$ python -q
>>> import numpy as np
>>> np.set_printoptions(suppress=True, linewidth=160)
>>> def rd(a):
...     return np.round(a, 2) + 0
... 
>>> M = 0.5 ** np.abs(np.subtract.outer(np.arange(3), np.arange(3)))
>>> print(M)
[[1.   0.5  0.25]
 [0.5  1.   0.5 ]
 [0.25 0.5  1.  ]]
>>> evals, evecs = np.linalg.eig(M)
>>> print(rd(np.sort(np.linalg.eigvals(M @ M))))
[0.17 0.56 3.4 ]
>>> print(rd(np.sort(np.linalg.eigvals(M.T))))
[0.41 0.75 1.84]
>>> print(rd(np.prod(evals)))
0.56
>>> x0 = np.array([1, -4, -4])
>>> rhs = M @ x0
>>> print(rhs)
[-2.   -5.5  -5.75]
>>> print(rd(np.linalg.solve(M, rhs + M[:, 1])))
[ 1. -3. -4.]
>>> print(rd(np.linalg.solve(M.T, M[2])))
[0. 0. 1.]
>>> low = np.linalg.cholesky(M)
>>> print(np.linalg.eigvalsh(M).min() > 0)
True
>>> print(M / np.sqrt(np.outer(np.diag(M), np.diag(M))))
[[1.   0.5  0.25]
 [0.5  1.   0.5 ]
 [0.25 0.5  1.  ]]
>>> print(rd(low @ low.T))
[[1.   0.5  0.25]
 [0.5  1.   0.5 ]
 [0.25 0.5  1.  ]]
>>> evals, evecs = np.linalg.eigh(M)
>>> x0 = np.array([0, 0, 2])
>>> print((np.sign(evecs[:, -1].round(6)) == np.sign(evecs[0, -1].round(6))).astype(int))
[1 1 1]
>>> print(rd(evecs * np.sqrt(evals) @ evecs.T))
[[0.96 0.25 0.1 ]
 [0.25 0.94 0.25]
 [0.1  0.25 0.96]]
>>> evals, evecs = np.linalg.eigh(M)
>>> print(rd(np.linalg.eigvalsh(M @ M)))
[0.17 0.56 3.4 ]
>>> print(rd(np.abs(evecs[:, -1])))
[0.54 0.64 0.54]
>>> print((evals > 1e-8).sum(), (evals < -1e-8).sum())
3 0
>>> print(rd(evals.sum()), np.trace(M))
3.0 3.0
>>> mat = np.array([[2, 1, 9], [-5, 4, 7], [-7, -6, 7]])
>>> mat[2] = mat[1]
>>> print(mat)
[[ 2  1  9]
 [-5  4  7]
 [-5  4  7]]
>>> Uu, sigma, Vt = np.linalg.svd(mat)
>>> print(np.argmax(sigma[:-1] / (sigma[1:] + 1e-6)) + 1)
2
>>> B = Uu[:, :2] @ np.diag(sigma[:2]) @ Vt[:2]
>>> print(rd(B))
[[ 2.  1.  9.]
 [-5.  4.  7.]
 [-5.  4.  7.]]
>>> print(rd(np.abs(mat - B).max()))
0.0
>>> print(rd(np.linalg.norm(mat - B, 2)), rd(sigma[2]))
0.0 0.0
>>> print(np.linalg.matrix_rank(B))
2
>>> Uu, sigma, Vt = np.linalg.svd(B)
>>> evecs = Vt[:(sigma > 1e-8).sum()]
>>> rng = np.random.default_rng(5012)
>>> x0 = B[0] + -1 * B[2] + rng.integers(2) * np.eye(3)[2]
>>> print(rd(x0))
[ 7. -3.  2.]
>>> print(np.linalg.matrix_rank(np.vstack([B, x0])))
2
>>> print(np.allclose(evecs.T @ evecs @ x0, x0))
True
